% python3 -q
>>> import numpy as np
>>> from numpy import linalg as LA
>>> np.set_printoptions(precision=3, suppress=True, linewidth=100)
>>> def rd(a):
...     return np.round(a, 3) + 0
... 
>>> M2 = np.array([[0, 1, 1, 2], [1, 2, 2, 3], [2, 1, 3, 0], [0, 0, 0, 2]])
>>> cent = np.array([[2]])
>>> E = np.block([[M2, np.array([[0], [6], [6], [9]])], [np.zeros((1, 4)), cent]])
>>> E
array([[0., 1., 1., 2., 0.],
       [1., 2., 2., 3., 6.],
       [2., 1., 3., 0., 6.],
       [0., 0., 0., 2., 9.],
       [0., 0., 0., 0., 2.]])
>>> # column 4 dominates
>>> x = np.array([2, 1, -1, -2, 1])
>>> target = E @ x
>>> coef, lr = np.zeros(5), 1 / LA.norm(E, 2) ** 2
>>> for i in range(12):
...     coef -= lr * E.T @ (E @ coef - target)
...     if i % 2 == 0: print(i, round(LA.norm(E @ coef - target), 3))
... 
0 6.149
2 5.521
4 4.962
6 4.465
8 4.021
10 3.627
>>> rd(LA.cond(E))
np.float64(92.681)
>>> rng = np.random.default_rng(794)
>>> z = rng.permutation(5)
>>> M2 = E[:, z] * rng.choice([-1, 1], 5)
>>> M2
array([[1., 1., 0., 2., 0.],
       [2., 2., 1., 3., 6.],
       [3., 1., 2., 0., 6.],
       [0., 0., 0., 2., 9.],
       [0., 0., 0., 0., 2.]])
>>> U, _, Vt = LA.svd(E.T @ M2)
>>> z
array([2, 1, 0, 3, 4])
>>> def softmax(z):
...     e = np.exp(z - z.max(axis=-1, keepdims=True))
...     return e / e.sum(axis=-1, keepdims=True)
... 
>>> rd(softmax(E[0]))
array([0.067, 0.183, 0.183, 0.498, 0.067])
>>> rd(softmax(E[0] + 3))
array([0.067, 0.183, 0.183, 0.498, 0.067])
>>> rd(softmax(E).sum(axis=1))
array([1., 1., 1., 1., 1.])
>>> rd(softmax(10 * E[0]))
array([0., 0., 0., 1., 0.])
>>> S = E @ E.T / np.sqrt(5)
>>> softmax(S).round(6).argmax(axis=1)
array([1, 3, 3, 3, 3])
>>> rd(softmax(S + np.triu(np.full(S.shape, -np.inf), 1)))
array([[1.   , 0.   , 0.   , 0.   , 0.   ],
       [0.   , 1.   , 0.   , 0.   , 0.   ],
       [0.   , 0.143, 0.857, 0.   , 0.   ],
       [0.   , 0.   , 0.   , 1.   , 0.   ],
       [0.   , 0.06 , 0.06 , 0.878, 0.002]])
>>> rd(softmax(S)[0] @ E)
array([0.864, 1.7  , 1.804, 2.639, 5.359])
>>> X = np.load("out9.npy")
>>> X
array([[-0.093, -2.884, -2.975,  0.961,  1.025, -3.017],
       [-0.03 , -3.003, -3.047,  0.988,  0.993, -3.014],
       [ 0.015, -3.061, -3.031,  0.998,  0.961, -3.07 ],
       [ 0.01 , -1.071,  2.057,  1.047, -2.03 ,  2.971],
       [-0.011, -1.047,  2.011,  1.04 , -2.107,  3.048],
       [-0.086, -1.082,  1.974,  0.952, -2.018,  2.959],
       [-1.995, -2.984,  2.047,  2.957,  3.024,  0.921],
       [-1.961, -2.974,  2.014,  3.007,  2.947,  0.962],
       [-2.009, -2.905,  2.034,  3.   ,  2.942,  1.   ]])
>>> LA.matrix_rank(X)
np.int64(6)
>>> rd(X.sum(axis=0))
array([ -6.16 , -21.011,   3.084,  14.95 ,   5.737,   2.76 ])
>>> np.count_nonzero(X)
np.int64(54)
>>> O, R = LA.qr(X)
>>> rd(np.abs(np.diag(R)))
array([3.447, 5.38 , 4.999, 0.127, 0.329, 0.068])
>>> O.shape, R.shape
((9, 6), (6, 6))
>>> rd(O.T @ O)
array([[1., 0., 0., 0., 0., 0.],
       [0., 1., 0., 0., 0., 0.],
       [0., 0., 1., 0., 0., 0.],
       [0., 0., 0., 1., 0., 0.],
       [0., 0., 0., 0., 1., 0.],
       [0., 0., 0., 0., 0., 1.]])
>>> O, V = LA.qr(X[:, :2])[0], LA.qr(X[:, 2:])[0]
>>> sig = LA.svd(O.T @ V, compute_uv=False)
>>> rd(sig)
array([1.   , 0.999])
>>> rd(np.degrees(np.arccos(sig.clip(0, 1))))
array([1.34 , 2.024])
>>> (sig > 0.9).sum()
np.int64(2)
>>> x = np.array([1, -3, 1, 3, 5, -3])
>>> X @ np.eye(6)[2]
array([-2.975, -3.047, -3.031,  2.057,  2.011,  1.974,  2.047,  2.014,  2.034])
>>> rd(X @ (2 * x))
array([ 45.286,  45.806,  46.352, -21.284, -22.836, -21.954,  60.464,  59.69 ,  58.9  ])
>>> rd((X * x).sum(axis=1))
array([ 22.643,  22.903,  23.176, -10.642, -11.418, -10.977,  30.232,  29.845,  29.45 ])
>>> rd(X @ np.ones(6))
array([-6.983, -7.113, -7.188,  2.984,  2.934,  2.699,  3.97 ,  3.995,  4.062])
>>> (X @ x).argmax()
np.int64(6)
>>> np.sign((X @ x).round(6))
array([ 1.,  1.,  1., -1., -1., -1.,  1.,  1.,  1.])
>>> data = np.load("a.npy")
>>> data
array([[-3.98,  4.  ,  4.  ,  2.  ],
       [-1.  , -4.98, -1.  ,  4.  ],
       [-1.  ,  5.  , -0.98,  4.  ],
       [-4.  ,  4.  ,  4.  ,  2.02]])
>>> W = np.array([[2, -1, -2, 2, -3, 0],
...     [3, 3, 3, 1, 3, -2],
...     [3, 2, 1, 0, 2, 3],
...     [-3, 1, 0, 2, -2, 2]])
>>> coef = np.array([1, 2, 4, 2, 3, 0])
>>> act = np.maximum(data @ W + coef, 0)
>>> (act > 0).astype(int)
array([[1, 1, 1, 1, 1, 1],
       [0, 0, 0, 1, 0, 1],
       [0, 1, 1, 1, 1, 0],
       [1, 1, 1, 1, 1, 1]])
>>> cent = np.array([[1, 2], [1, 1], [1, 3], [0, 3], [2, 3], [0, 3]])
>>> W @ cent
array([[-7, -6],
       [15, 24],
       [10, 26],
       [-6,  1]])
>>> rd(act @ cent)
array([[128.86, 256.88],
       [  0.  ,  53.94],
       [ 62.14, 152.22],
       [128.88, 257.02]])
>>> (act @ cent).round(6).argmax(axis=1)
array([1, 1, 1, 1])
>>> U, sig, Vt = LA.svd(data)
>>> rd(sig)
array([11.288,  6.245,  4.822,  0.006])
>>> M2 = U[:, :3] @ np.diag(sig[:3]) @ Vt[:3]
>>> rd(LA.norm(data - M2, 2)), rd(sig[3])
(np.float64(0.006), np.float64(0.006))
>>> LA.matrix_rank(data, rtol=0.05)
np.int64(3)
>>> rd(LA.matrix_power(data, 3))
array([[ -88.005,   71.525,  135.045,  -38.318],
       [  45.639, -164.086, -144.921,  150.925],
       [ -14.961,  152.926,   34.479,  -26.675],
       [ -88.005,   71.525,  135.045,  -38.318]])
>>> (data + data.T) / 2
array([[-3.98,  1.5 ,  1.5 , -1.  ],
       [ 1.5 , -4.98,  2.  ,  4.  ],
       [ 1.5 ,  2.  , -0.98,  4.  ],
       [-1.  ,  4.  ,  4.  ,  2.02]])
>>> np.allclose(data @ data.T, data.T @ data)
False
>>> rd(np.sort(np.abs(LA.eigvals(data))))
array([0.02 , 3.114, 5.666, 5.666])
>>> rd(LA.det(data))
np.float64(1.999)
>>> np.allclose(data, data.T)
False
>>> (data - data.T) / 2
array([[ 0. ,  2.5,  2.5,  3. ],
       [-2.5,  0. , -3. ,  0. ],
       [-2.5,  3. ,  0. ,  0. ],
       [-3. ,  0. ,  0. ,  0. ]])
>>> rd(data @ data)
array([[ -0.16,  -7.84, -15.84,  28.08],
       [ -6.04,  31.8 ,  17.96, -17.84],
       [-16.04, -17.8 ,   7.96,  22.16],
       [ -0.16,  -7.84, -15.84,  28.08]])
>>> rd(np.trace(data))
np.float64(-7.92)
>>> t3 = np.stack([data, -1 * data, data[::-1]])
>>> rd(LA.det(t3))
array([1.999, 1.999, 1.999])
>>> (t3 @ data.T).shape
(3, 4, 4)
>>> rd(LA.norm(t3, axis=(1, 2)))
array([13.772, 13.772, 13.772])
>>> rd(np.einsum("bij,cij->bc", t3, t3))
array([[ 189.682, -189.682,   90.08 ],
       [-189.682,  189.682,  -90.08 ],
       [  90.08 ,  -90.08 ,  189.682]])
>>> LA.matrix_rank(t3.reshape(3, -1))
np.int64(2)
>>> t3.sum(axis=0)
array([[-4.  ,  4.  ,  4.  ,  2.02],
       [-1.  ,  5.  , -0.98,  4.  ],
       [-1.  , -4.98, -1.  ,  4.  ],
       [-3.98,  4.  ,  4.  ,  2.  ]])
>>> LA.matrix_rank(t3)
array([4, 4, 4])
>>> t3.shape
(3, 4, 4)
>>> rd(softmax(data[0] + 4))
array([0.   , 0.468, 0.468, 0.063])
>>> rd(softmax(data[0]))
array([0.   , 0.468, 0.468, 0.063])
>>> S = data @ data.T / np.sqrt(4)
>>> rd(softmax(S))
array([[0.485, 0.   , 0.   , 0.515],
       [0.   , 1.   , 0.   , 0.   ],
       [0.001, 0.   , 0.999, 0.001],
       [0.485, 0.   , 0.   , 0.515]])
>>> J = np.load("layer14.npy")
>>> J
array([[ 0,  6, -3, -1],
       [-6,  0, -3, -5],
       [ 3,  3,  0, -8],
       [ 1,  5,  8,  0]])
>>> x = np.array([0, -1, -3, 2])
>>> rd(LA.svd(J, compute_uv=False))
array([10.574, 10.574,  5.675,  5.675])
>>> rd(LA.eigvals(J).real)
array([0., 0., 0., 0.])
>>> x @ J @ x
np.int64(0)
>>> O = LA.solve(np.eye(4) - J, np.eye(4) + J)
>>> rd(LA.det(O))
np.float64(1.0)
>>> O, V = LA.qr(J[:, :1])[0], LA.qr(J[:, 1:])[0]
>>> sig = LA.svd(O.T @ V, compute_uv=False)
>>> rd(LA.norm(O @ O.T - V @ V.T, 2))
np.float64(1.0)
>>> rd(np.degrees(np.arccos(sig.clip(0, 1))))
array([63.333])
>>> M2 = np.array([[6, 4, 7], [1, 1, 7], [8, 0, 0], [4, 6, 6]])
>>> np.einsum("ij->j", J)
array([ -2,  14,   2, -14])
>>> np.einsum("ik,kj->ij", J, M2)
array([[-22,   0,  36],
       [-80, -54, -72],
       [-11, -33,  -6],
       [ 75,   9,  42]])
>>> np.vstack([J, M2.T]).shape
(7, 4)
>>> M = np.load("arr.npy")
>>> M
array([[ 1.4,  0.6,  0. ,  0.6,  0.9,  1.4],
       [ 0.3, -1.5,  0. ,  0.2, -2. ,  0.8],
       [-0.3,  0.5, -0.7, -1.1,  0. , -1.4],
       [-1.4,  1.5, -0.1, -0.7,  0.3, -1.1],
       [-0.6,  1.1, -1.1,  0.6, -0.3,  0.9],
       [ 1.2,  1.2,  1.4,  0.5,  0.5, -1.9],
       [-0.6,  0.8,  1. ,  0.3,  0.9,  1. ],
       [ 0. , -0.1, -1.3,  0.7,  0.3, -0.6],
       [-1. ,  0.7,  0.8, -1.5, -0.6, -0.7],
       [ 0.4, -1.2, -0.4, -0.7,  1.1,  1.2],
       [ 0. , -1.5,  0. , -0.4,  1.2, -0.1],
       [ 1.1, -0.2, -0.8,  0.4, -1.4,  2.4],
       [-0.6,  0.2,  0.6, -0.2, -0.2,  0.6],
       [-1.2, -1.3, -0.3,  0.8,  0.2, -0.2],
       [-0.4,  0.4,  0.2,  1.8, -0.3, -0.7],
       [-0.3, -0.2,  0.4,  0.3,  1.3, -0.3],
       [-9. , -9. , -9. ,  2. , -3. , -8. ],
       [ 0.3, -1. ,  0. ,  0.3,  0.8, -1.6],
       [-1.4, -0.5, -2.1,  0.1,  0.8, -0.5]])
>>> # row 16 dominates
>>> Xs = (M - M.mean(axis=0)) / M.std(axis=0)
>>> np.argwhere(np.abs(Xs) > 2)
array([[ 8,  3],
       [16,  0],
       [16,  1],
       [16,  2],
       [16,  3],
       [16,  4],
       [16,  5]])
>>> coef = LA.lstsq(np.delete(Xs, 4, axis=1), Xs[:, 4])[0]
>>> rd(coef)
array([ 0.335,  0.181,  0.29 , -0.074, -0.222])
>>> r0 = np.array([0, 0])
>>> np.polyval(r0, M[14])
array([0., 0., 0., 0., 0., 0.])
>>> rd(np.correlate(M[14], M[11], "full"))
array([-0.96,  1.52, -0.24,  4.52, -3.4 , -1.22, -0.18, -0.18,  2.6 , -0.19, -0.77])
>>> M2 = np.c_[M[:, :3] @ np.array([[0, -2, -2], [0, -2, -1], [-2, 1, 2]]), np.array([-3, -4, 5, 2, -2, -4, 1, 3, -3, -2, 3, 3, 0, -1, 4, -5, -1, -1, 2])]
>>> rd(M2)
array([[ 0. , -4. , -3.4, -3. ],
       [ 0. ,  2.4,  0.9, -4. ],
       [ 1.4, -1.1, -1.3,  5. ],
       [ 0.2, -0.3,  1.1,  2. ],
       [ 2.2, -2.1, -2.1, -2. ],
       [-2.8, -3.4, -0.8, -4. ],
       [-2. ,  0.6,  2.4,  1. ],
       [ 2.6, -1.1, -2.5,  3. ],
       [-1.6,  1.4,  2.9, -3. ],
       [ 0.8,  1.2, -0.4, -2. ],
       [ 0. ,  3. ,  1.5,  3. ],
       [ 1.6, -2.6, -3.6,  3. ],
       [-1.2,  1.4,  2.2,  0. ],
       [ 0.6,  4.7,  3.1, -1. ],
       [-0.4,  0.2,  0.8,  4. ],
       [-0.8,  1.4,  1.6, -5. ],
       [18. , 27. ,  9. , -1. ],
       [ 0. ,  1.4,  0.4, -1. ],
       [ 4.2,  1.7, -0.9,  2. ]])
>>> LA.matrix_rank(M2)
np.int64(4)
>>> LA.matrix_rank(np.c_[M, M2])
np.int64(7)
>>> rd(LA.norm(LA.qr(M)[0].T @ M2, axis=0) ** 2 / ((M2 ** 2).sum(axis=0) + 1e-12))
array([1.   , 1.   , 1.   , 0.142])
>>> Xs = M - M.mean(axis=0)
>>> V = LA.svd(Xs)[2][:1]
>>> M2 = Xs - Xs @ V.T @ V
>>> rd((Xs @ V.T).std(axis=0))
array([4.064])
>>> rd(np.diag(V.T @ V))
array([0.25 , 0.254, 0.251, 0.01 , 0.029, 0.206])
>>> rd(M2.std(axis=0))
array([0.637, 0.804, 0.658, 0.743, 0.858, 0.983])
>>> K = np.load("m.npy")
>>> K
array([[ 0.  ,  0.17, -0.01,  0.07,  0.08],
       [ 0.  ,  2.55, -0.15,  1.05,  1.2 ],
       [ 0.  ,  0.34, -0.02,  0.14,  0.16]])
>>> # null space of dimension 4
>>> t3 = np.stack([K, 4 * K, K[::-1]])
>>> LA.matrix_rank(t3.reshape(3, -1))
np.int64(2)
>>> rd(np.einsum("bij,cij->bc", t3, t3))
array([[  9.269,  37.076,   9.229],
       [ 37.076, 148.304,  36.915],
       [  9.229,  36.915,   9.269]])
>>> LA.matrix_rank(t3)
array([1, 1, 1])
>>> (t3 @ K.T).shape
(3, 3, 3)
>>> x = np.array([8, 0, 8, 6, 8])
>>> a = np.maximum(K @ x, 0)
>>> rd(np.maximum(K @ x, 0) - np.maximum(-K @ x, 0))
array([ 0.98, 14.7 ,  1.96])
>>> np.flatnonzero(a > 1e-9)
array([0, 1, 2])
>>> rd(np.maximum(K @ (3 * x), 0))
array([ 2.94, 44.1 ,  5.88])
>>> rd(a)
array([ 0.98, 14.7 ,  1.96])
>>> W0 = np.load("w.npy")
>>> rd(W0)
array([[ -4.74 ,  -5.617,  11.288,  -3.772,  13.162,  -5.578],
       [ -9.928,   5.924,   1.803,  -3.028,   0.132,  15.935],
       [  9.619,  -6.173,  -1.212,   2.814,   0.544, -16.115],
       [ -4.679,   7.745,  -5.265,  -0.063,  -7.619,  15.243],
       [  9.408,  -6.324,  -0.832,   2.674,   0.976, -16.208],
       [-11.096,   4.411,   4.744,  -3.993,   3.576,  14.359],
       [ -4.213,  -5.877,  11.125,  -3.597,  13.07 ,  -6.338],
       [-11.347,   3.732,   5.813,  -4.298,   4.864,  13.468],
       [  4.86 ,   5.555, -11.322,   3.812, -13.178,   5.399],
       [  9.944,  -5.91 ,  -1.835,   3.039,  -0.168, -15.924],
       [ 10.754,   0.187, -10.107,   5.099, -10.386,  -6.95 ],
       [-11.474,   3.057,   6.764,  -4.544,   6.031,  12.5  ],
       [  9.886,   1.529, -10.967,   5.062, -11.652,  -4.271],
       [ -7.845,   7.118,  -1.583,  -1.721,  -3.675,  16.396],
       [  0.688,  -7.472,   8.593,  -1.735,  10.943, -12.129],
       [ -7.986,   7.064,  -1.387,  -1.802,  -3.459,  16.407],
       [  7.307,   4.023, -11.678,   4.538, -13.1  ,   1.361],
       [  0.736,  -7.481,   8.56 ,  -1.715,  10.911, -12.175],
       [ -3.299,  -6.283,  10.788,  -3.28 ,  12.843,  -7.588],
       [-10.735,  -0.224,  10.134,  -5.1  ,  10.424,   6.88 ],
       [  8.408,   3.117, -11.57 ,   4.805, -12.728,  -0.796],
       [-11.464,   1.993,   8.067,  -4.832,   7.67 ,  10.833]])
>>> z = W0[:, 5] > np.median(W0[:, 5])
>>> r0 = W0[z].mean(axis=0) - W0[~z].mean(axis=0)
>>> ((W0 - W0.mean(axis=0)) @ r0 > 0).astype(int)
array([0, 1, 0, 1, 0, 1, 0, 1, 1, 0, 0, 1, 0, 1, 0, 1, 0, 0, 0, 1, 0, 1])
>>> z.astype(int)
array([0, 1, 0, 1, 0, 1, 0, 1, 1, 0, 0, 1, 0, 1, 0, 1, 1, 0, 0, 1, 0, 1])
